$ ipython --no-banner

In [1]: import numpy as np

In [2]: np.set_printoptions(precision=3, suppress=True, linewidth=120)

In [3]: K = np.load("case6.npy")

In [4]: K
Out[4]: 
array([[2., 1., 0.],
       [0., 2., 1.],
       [0., 0., 2.]])

In [5]: # triangular

In [6]: x0 = np.array([2, 8, 4])

In [7]: K @ x0
Out[7]: array([12., 20.,  8.])

In [8]: K @ np.eye(3)[1]
Out[8]: array([1., 2., 0.])

In [9]: K * x0
Out[9]: 
array([[ 4.,  8.,  0.],
       [ 0., 16.,  4.],
       [ 0.,  0.,  8.]])

In [10]: np.linalg.norm(K @ x0) <= np.linalg.norm(K, 2) * np.linalg.norm(x0) + 1e-9
Out[10]: np.True_

In [11]: np.einsum("ij,j->i", K, x0)
Out[11]: array([12., 20.,  8.])

In [12]: P = np.triu(np.array([[0, 0, 1], [1, 0, 1], [0, 2, 1]]), 1) + np.eye(3)

In [13]: Y = P @ K @ np.linalg.inv(P)

In [14]: np.trace(Y), np.trace(K)
Out[14]: (np.float64(6.0), np.float64(6.0))

In [15]: Y
Out[15]: 
array([[ 2.,  1., -1.],
       [ 0.,  2.,  1.],
       [ 0.,  0.,  2.]])

In [16]: np.poly(Y)
Out[16]: array([ 1., -6., 12., -8.])

In [17]: round(float(np.linalg.det(Y)), 3)
Out[17]: 8.0

In [18]: Y = K[0, 0] * K[1:] - np.outer(K[1:, 0], K[0])

In [19]: Y
Out[19]: 
array([[0., 4., 2.],
       [0., 0., 4.]])

In [20]: K[:, 0] / K[0, 0]
Out[20]: array([1., 0., 0.])

In [21]: np.flatnonzero(~Y.round(6).any(axis=1))
Out[21]: array([], dtype=int64)

In [22]: Q, V = np.linalg.qr(K[:, :1])[0], np.linalg.qr(K[:, 1:])[0]

In [23]: sigma = np.linalg.svd(Q.T @ V, compute_uv=False)

In [24]: sigma
Out[24]: array([0.488])

In [25]: np.degrees(np.arccos(sigma.clip(0, 1)))
Out[25]: array([60.794])

In [26]: round(float(np.linalg.norm(Q @ Q.T - V @ V.T, 2)), 3)
Out[26]: 1.0

In [27]: th = np.radians(36)

In [28]: R = np.eye(3)

In [29]: R[0, 0] = R[2, 2] = np.cos(th)

In [30]: R[0, 2], R[2, 0] = -np.sin(th), np.sin(th)

In [31]: R
Out[31]: 
array([[ 0.809,  0.   , -0.588],
       [ 0.   ,  1.   ,  0.   ],
       [ 0.588,  0.   ,  0.809]])

In [32]: Y = K @ R.T

In [33]: np.allclose(np.linalg.norm(K, axis=1), np.linalg.norm(Y, axis=1))
Out[33]: True

In [34]: round(np.linalg.det(R), 3), round(float(np.trace(R)), 3)
Out[34]: (np.float64(1.0), 2.618)

In [35]: Y
Out[35]: 
array([[ 1.618,  1.   ,  1.176],
       [-0.588,  2.   ,  0.809],
       [-1.176,  0.   ,  1.618]])

In [36]: np.linalg.svd(K, compute_uv=False), np.linalg.svd(Y, compute_uv=False)
Out[36]: (array([2.762, 2.125, 1.363]), array([2.762, 2.125, 1.363]))

In [37]: np.allclose(K @ K.T, Y @ Y.T)
Out[37]: True

In [38]: arr = np.load("arr.npy")

In [39]: arr
Out[39]: 
array([[-1.,  2.,  1.,  0.,  0.],
       [ 2., -2.,  2.,  0.,  0.],
       [-2., -2.,  1.,  0.,  0.],
       [ 0.,  0.,  0.,  3.,  3.],
       [ 0.,  0.,  0., -2.,  1.]])

In [40]: # 2 blocks once reordered

In [41]: Y = arr / np.sqrt((arr ** 2).mean(axis=1, keepdims=True))

In [42]: np.linalg.norm(Y, axis=1)
Out[42]: array([2.236, 2.236, 2.236, 2.236, 2.236])

In [43]: np.flatnonzero(np.linalg.matrix_power((arr != 0) + (arr.T != 0) + np.eye(5), 5)[2])
Out[43]: array([0, 1, 2])

In [44]: Y = np.array([[4, 7, 4], [6, 6, 8], [6, 4, 2]])

In [45]: M = np.triu(Y)

In [46]: M
Out[46]: 
array([[4, 7, 4],
       [0, 6, 8],
       [0, 0, 2]])

In [47]: Y = M / np.sqrt((M ** 2).mean(axis=1, keepdims=True))

In [48]: M - M.mean(axis=1, keepdims=True)
Out[48]: 
array([[-1.   ,  2.   , -1.   ],
       [-4.667,  1.333,  3.333],
       [-0.667, -0.667,  1.333]])

In [49]: Y[1]
Out[49]: array([0.   , 1.039, 1.386])

In [50]: f = np.array([0, -2, 0, 1, 0])

In [51]: Y = arr + np.outer(f, np.eye(5)[2])

In [52]: np.linalg.matrix_rank(np.linalg.inv(Y) - np.linalg.inv(arr), tol=1e-8)
Out[52]: np.int64(1)

In [53]: np.round(np.linalg.det(Y) / np.linalg.det(arr), 3), np.round(1 + np.linalg.solve(arr, f)[2], 3)
Out[53]: (np.float64(0.455), np.float64(0.455))

In [54]: P = np.triu(np.array([[2, 2, -3], [-1, -2, -2], [-3, 2, 0]]), 1) + np.eye(3)

In [55]: Y = P @ M @ np.linalg.inv(P)

In [56]: np.poly(Y)
Out[56]: array([  1., -12.,  44., -48.])

In [57]: P @ M - M @ P
Out[57]: 
array([[ 0.,  4., 36.],
       [ 0.,  0.,  8.],
       [ 0.,  0.,  0.]])

In [58]: E = np.diag(np.array([-2, -1, 0, -2, 2])) + 5 * np.eye(5, k=1) + 5 * np.eye(5, k=-1)

In [59]: E
Out[59]: 
array([[-2.,  5.,  0.,  0.,  0.],
       [ 5., -1.,  5.,  0.,  0.],
       [ 0.,  5.,  0.,  5.,  0.],
       [ 0.,  0.,  5., -2.,  5.],
       [ 0.,  0.,  0.,  5.,  2.]])

In [60]: # symmetric, so the eigenvalues are real

In [61]: f = np.array([1, 0, 3, 2, 1])

In [62]: Y = E + np.outer(f, np.eye(5)[0])

In [63]: np.linalg.matrix_rank(Y - E)
Out[63]: np.int64(1)

In [64]: Y = E / np.sqrt((E ** 2).mean(axis=1, keepdims=True))

In [65]: np.linalg.norm(Y, axis=1)
Out[65]: array([2.236, 2.236, 2.236, 2.236, 2.236])

In [66]: E - E.mean(axis=1, keepdims=True)
Out[66]: 
array([[-2.6,  4.4, -0.6, -0.6, -0.6],
       [ 3.2, -2.8,  3.2, -1.8, -1.8],
       [-2. ,  3. , -2. ,  3. , -2. ],
       [-1.6, -1.6,  3.4, -3.6,  3.4],
       [-1.4, -1.4, -1.4,  3.6,  0.6]])

In [67]: Y[3]
Out[67]: array([ 0.   ,  0.   ,  1.521, -0.609,  1.521])

In [68]: round(float(np.linalg.norm(E[4] - E[3])), 3)
Out[68]: 9.11

In [69]: np.linalg.norm(E, axis=1).argmax()
Out[69]: np.int64(3)

In [70]: round(np.linalg.norm(E[4], 1), 3), round(np.linalg.norm(E[4], np.inf), 3)
Out[70]: (np.float64(7.0), np.float64(5.0))

In [71]: np.round(np.linalg.norm(E, 1), 3), round(float(np.linalg.norm(E, np.inf)), 3)
Out[71]: (np.float64(12.0), 12.0)

In [72]: round(float(np.linalg.norm(E, "nuc")), 3)
Out[72]: 28.358

In [73]: F = np.load("w.npy")

In [74]: F
Out[74]: 
array([[2, 1, 0, 0, 0, 0],
       [2, 2, 0, 0, 0, 0],
       [2, 1, 0, 0, 0, 0],
       [0, 0, 2, 1, 0, 0],
       [0, 0, 2, 2, 0, 0],
       [0, 0, 2, 1, 0, 0],
       [0, 0, 0, 0, 2, 1],
       [0, 0, 0, 0, 2, 2],
       [0, 0, 0, 0, 2, 1]])

In [75]: # rows 0 and 2 are equal

In [76]: Y = np.c_[F[:, :3] @ np.array([[-3, 2, -1], [2, -3, -3], [2, 3, -2]]), np.array([1, 2, 2, 0, -2, -1, 1, 0, 2])]

In [77]: Y
Out[77]: 
array([[-4,  1, -5,  1],
       [-2, -2, -8,  2],
       [-4,  1, -5,  2],
       [ 4,  6, -4,  0],
       [ 4,  6, -4, -2],
       [ 4,  6, -4, -1],
       [ 0,  0,  0,  1],
       [ 0,  0,  0,  0],
       [ 0,  0,  0,  2]])

In [78]: np.linalg.matrix_rank(Y)
Out[78]: np.int64(4)

In [79]: np.round(np.linalg.lstsq(F, Y[:, 0])[0], 3) + 0
Out[79]: array([-3.,  2.,  2.,  0.,  0.,  0.])

In [80]: np.round(np.linalg.norm(Y - F @ np.linalg.lstsq(F, Y)[0], axis=0), 3) + 0
Out[80]: array([0.   , 0.   , 0.   , 1.225])

In [81]: np.linalg.norm(np.linalg.qr(F)[0].T @ Y, axis=0) ** 2 / ((Y ** 2).sum(axis=0) + 1e-12)
Out[81]: array([1.   , 1.   , 1.   , 0.921])

In [82]: P = F @ np.linalg.solve(F.T @ F, F.T)

In [83]: np.allclose(P @ P, P)
Out[83]: True

In [84]: np.round(np.linalg.eigvalsh(P), 3) + 0
Out[84]: array([0., 0., 0., 1., 1., 1., 1., 1., 1.])

In [85]: np.linalg.matrix_rank(np.eye(9) - P)
Out[85]: np.int64(3)

In [86]: P @ F[:, 2]
Out[86]: array([0., 0., 0., 2., 2., 2., 0., 0., 0.])

In [87]: P.round(3) + 0
Out[87]: 
array([[0.5, 0. , 0.5, 0. , 0. , 0. , 0. , 0. , 0. ],
       [0. , 1. , 0. , 0. , 0. , 0. , 0. , 0. , 0. ],
       [0.5, 0. , 0.5, 0. , 0. , 0. , 0. , 0. , 0. ],
       [0. , 0. , 0. , 0.5, 0. , 0.5, 0. , 0. , 0. ],
       [0. , 0. , 0. , 0. , 1. , 0. , 0. , 0. , 0. ],
       [0. , 0. , 0. , 0.5, 0. , 0.5, 0. , 0. , 0. ],
       [0. , 0. , 0. , 0. , 0. , 0. , 0.5, 0. , 0.5],
       [0. , 0. , 0. , 0. , 0. , 0. , 0. , 1. , 0. ],
       [0. , 0. , 0. , 0. , 0. , 0. , 0.5, 0. , 0.5]])

In [88]: U, sigma, Vt = np.linalg.svd(F, full_matrices=False)

In [89]: np.round(U.T @ U, 3) + 0
Out[89]: 
array([[1., 0., 0., 0., 0., 0.],
       [0., 1., 0., 0., 0., 0.],
       [0., 0., 1., 0., 0., 0.],
       [0., 0., 0., 1., 0., 0.],
       [0., 0., 0., 0., 1., 0.],
       [0., 0., 0., 0., 0., 1.]])

In [90]: round(np.sqrt((sigma ** 2).sum()), 3), round(np.linalg.norm(F), 3)
Out[90]: (np.float64(7.348), np.float64(7.348))

In [91]: (sigma > 1e-8).sum()
Out[91]: np.int64(6)

In [92]: Y = np.array([[1, -3], [8, -2], [2, 8], [-8, -7], [1, -3], [0, 6]])

In [93]: F @ Y
Out[93]: 
array([[ 10,  -8],
       [ 18, -10],
       [ 10,  -8],
       [ -4,   9],
       [-12,   2],
       [ -4,   9],
       [  2,   0],
       [  2,   6],
       [  2,   0]])

In [94]: np.einsum("ik,kj->ij", F, Y)
Out[94]: 
array([[ 10,  -8],
       [ 18, -10],
       [ 10,  -8],
       [ -4,   9],
       [-12,   2],
       [ -4,   9],
       [  2,   0],
       [  2,   6],
       [  2,   0]])

In [95]: np.linalg.matrix_rank(F @ Y)
Out[95]: np.int64(2)

In [96]: np.einsum("ij,ij->i", F, F)
Out[96]: array([5, 8, 5, 5, 8, 5, 5, 8, 5])

In [97]: np.einsum("ik,kj->ji", F, Y)
Out[97]: 
array([[ 10,  18,  10,  -4, -12,  -4,   2,   2,   2],
       [ -8, -10,  -8,   9,   2,   9,   0,   6,   0]])

In [98]: np.vstack([F, Y.T]).shape
Out[98]: (11, 6)

In [99]: X = np.load("x.npy")

In [100]: X
Out[100]: 
array([[ -7.384,   3.896, -10.677,  14.707],
       [  5.125,  14.607,  -0.411, -12.657],
       [ 18.286,   6.884,  -1.853,   3.848],
       [ 12.787,  11.221,   2.412, -10.235],
       [-11.306,  -6.738,  -7.968, -12.778],
       [  9.97 ,  12.283,   5.045,  11.148],
       [ 10.937,  15.748,   5.541,  -1.29 ],
       [  4.241, -12.728,   8.889, -11.874],
       [  1.68 ,  13.784, -12.266,  -7.532],
       [-16.901,   7.106,   7.645,  -2.323],
       [ -1.2  , -18.111,   0.764,   8.364],
       [  3.179,  15.365,  -2.045, -12.232],
       [-13.853,  11.442,  -5.347,   6.971],
       [-10.71 ,  -0.424,   9.311, -14.086],
       [ -3.315,   5.528, -13.865,  12.892],
       [  5.257,  -0.65 , -10.296, -16.308],
       [  2.464,  15.073,   0.229, -12.91 ],
       [ -4.859,  18.253,   6.309,  -1.852],
       [ -4.739, -14.106,  -0.612,  13.349],
       [-11.018,   4.048,  16.191,  -0.253]])

In [101]: x0 = np.array([5, 4, 5, 1])

In [102]: np.linalg.norm(X @ x0) <= np.linalg.norm(X, 2) * np.linalg.norm(x0) + 1e-9
Out[102]: np.True_

In [103]: (X @ x0).argmax()
Out[103]: np.int64(6)

In [104]: np.sign((X @ x0).round(6))
Out[104]: array([-1.,  1.,  1.,  1., -1.,  1.,  1.,  1., -1., -1., -1.,  1., -1., -1., -1., -1.,  1.,  1., -1.,  1.])

In [105]: Xc = X - X.mean(axis=0)

In [106]: V = np.linalg.svd(Xc)[2][:1]

In [107]: Y = Xc - Xc @ V.T @ V

In [108]: (Xc @ V.T).std(axis=0)
Out[108]: array([11.798])

In [109]: W1 = np.array([[0, 0, 2, 1, 3, 3],
     ...:     [2, 0, 3, 2, 1, 2],
     ...:     [0, 3, 0, 1, 1, 0],
     ...:     [3, 0, 3, 3, 1, 2]])

In [110]: c = np.array([-2, 2, 0, 1, -1, 2])

In [111]: act = np.maximum(X @ W1 + c, 0)

In [112]: (act > 0).mean(axis=0)
Out[112]: array([0.55, 0.6 , 0.6 , 0.5 , 0.4 , 0.55])

In [113]: np.linalg.matrix_rank(act)
Out[113]: np.int64(6)

In [114]: (act > 0).astype(int)
Out[114]: 
array([[1, 0, 1, 1, 0, 1],
       [0, 1, 1, 0, 1, 1],
       [1, 0, 1, 1, 1, 1],
       [0, 1, 1, 1, 1, 1],
       [0, 0, 0, 0, 0, 0],
       [1, 1, 1, 1, 1, 1],
       [1, 1, 1, 1, 1, 1],
       [0, 1, 0, 0, 0, 0],
       [1, 0, 1, 0, 0, 1],
       [1, 1, 0, 0, 0, 0],
       [0, 1, 0, 0, 0, 0],
       [0, 0, 1, 0, 1, 1],
       [1, 0, 1, 1, 0, 0],
       [0, 1, 0, 0, 0, 0],
       [1, 0, 1, 1, 0, 1],
       [0, 0, 0, 0, 0, 0],
       [0, 1, 1, 0, 1, 1],
       [1, 1, 1, 1, 1, 1],
       [1, 1, 0, 1, 0, 0],
       [1, 1, 0, 1, 0, 0]])

In [115]: basis = np.array([[2, -1, 1],
     ...:     [1, -1, 1],
     ...:     [-1, 1, -1],
     ...:     [0, 0, 0],
     ...:     [0, 0, -1],
     ...:     [1, -1, 2]])

In [116]: W1 @ basis
Out[116]: 
array([[ 1, -1,  1],
       [ 3, -1,  2],
       [ 3, -3,  2],
       [ 5, -2,  3]])

In [117]: (act @ basis).round(6).argmax(axis=1)
Out[117]: array([0, 2, 0, 2, 0, 0, 0, 0, 2, 0, 0, 2, 0, 0, 0, 0, 2, 0, 0, 0])
